>>> import numpy as np
>>> np.set_printoptions(precision=2, suppress=True, linewidth=140, sign=" ")
>>> data = np.load("block4.npy")
>>> data
array([[ -5,  -4,   0, -12],
       [  4,  -2,  -1,  -6],
       [ -3,   0,  -1,   0],
       [  4,   4,   4,  12]])
>>> # rank 3
>>> left, s, VT = np.linalg.svd(data)
>>> evecs = VT[:(s > 1e-8).sum()]
>>> rng = np.random.default_rng(19053)
>>> x0 = data[3] + 5 * data[1] + rng.integers(2) * np.eye(4)[3]
>>> x0
array([ 24.,  -6.,  -1., -17.])
>>> np.round(evecs.T @ evecs, 2) + 0
array([[ 1. ,  0. ,  0. ,  0. ],
       [ 0. ,  0.1,  0. ,  0.3],
       [ 0. ,  0. ,  1. ,  0. ],
       [ 0. ,  0.3,  0. ,  0.9]])
>>> np.allclose(evecs.T @ evecs @ x0, x0)
False
>>> idx = rng.permutation(4)
>>> idx
array([ 3,  1,  0,  2])
>>> Y = data[idx][:, idx]
>>> np.diag(Y)
array([12, -2, -5, -1])
>>> np.allclose(Y, data)
False
>>> np.round(np.sort(np.abs(np.linalg.eigvals(Y))), 2) + 0
array([ 0.  ,  4.48,  4.48,  5.88])
>>> feats = np.cumsum(np.array([[4, -1, -1, 4],
...     [-4, -3, -3, -1],
...     [0, -2, -3, -2],
...     [4, -4, 5, 4],
...     [0, 0, 0, 3],
...     [-4, 3, -1, 4],
...     [2, -3, 2, 3],
...     [-1, -4, 5, -2],
...     [3, 5, -3, -4],
...     [0, -3, -3, 2],
...     [4, -2, 1, 5],
...     [2, -5, -5, -4]]), axis=0)
>>> feats
array([[  4,  -1,  -1,   4],
       [  0,  -4,  -4,   3],
       [  0,  -6,  -7,   1],
       [  4, -10,  -2,   5],
       [  4, -10,  -2,   8],
       [  0,  -7,  -3,  12],
       [  2, -10,  -1,  15],
       [  1, -14,   4,  13],
       [  4,  -9,   1,   9],
       [  4, -12,  -2,  11],
       [  8, -14,  -1,  16],
       [ 10, -19,  -6,  12]])
>>> idx = feats[:, 3] > np.median(feats[:, 3])
>>> r0 = feats[idx].mean(axis=0) - feats[~idx].mean(axis=0)
>>> (((feats - feats.mean(axis=0)) @ r0 > 0) == idx).mean()
np.float64(1.0)
>>> r0
array([ 1.5 , -6.  ,  1.  ,  8.17])
>>> W0 = np.array([[-3, 0, -3, -3, -1],
...     [1, 2, -3, -2, 1],
...     [3, 3, 1, 0, -1],
...     [-3, 0, 0, 2, -1],
...     [2, -3, 3, 0, 2],
...     [-3, 0, -2, 2, 0]])
>>> W0[:, 2] = 3 * W0[:, 1]
>>> W0
array([[-3,  0,  0, -3, -1],
       [ 1,  2,  6, -2,  1],
       [ 3,  3,  9,  0, -1],
       [-3,  0,  0,  2, -1],
       [ 2, -3, -9,  0,  2],
       [-3,  0,  0,  2,  0]])
>>> np.unique(W0.round(6), axis=0).shape
(6, 5)
>>> np.round(W0 @ np.linalg.pinv(W0) @ W0, 2) + 0
array([[-3.,  0.,  0., -3., -1.],
       [ 1.,  2.,  6., -2.,  1.],
       [ 3.,  3.,  9.,  0., -1.],
       [-3.,  0.,  0.,  2., -1.],
       [ 2., -3., -9.,  0.,  2.],
       [-3.,  0.,  0.,  2.,  0.]])
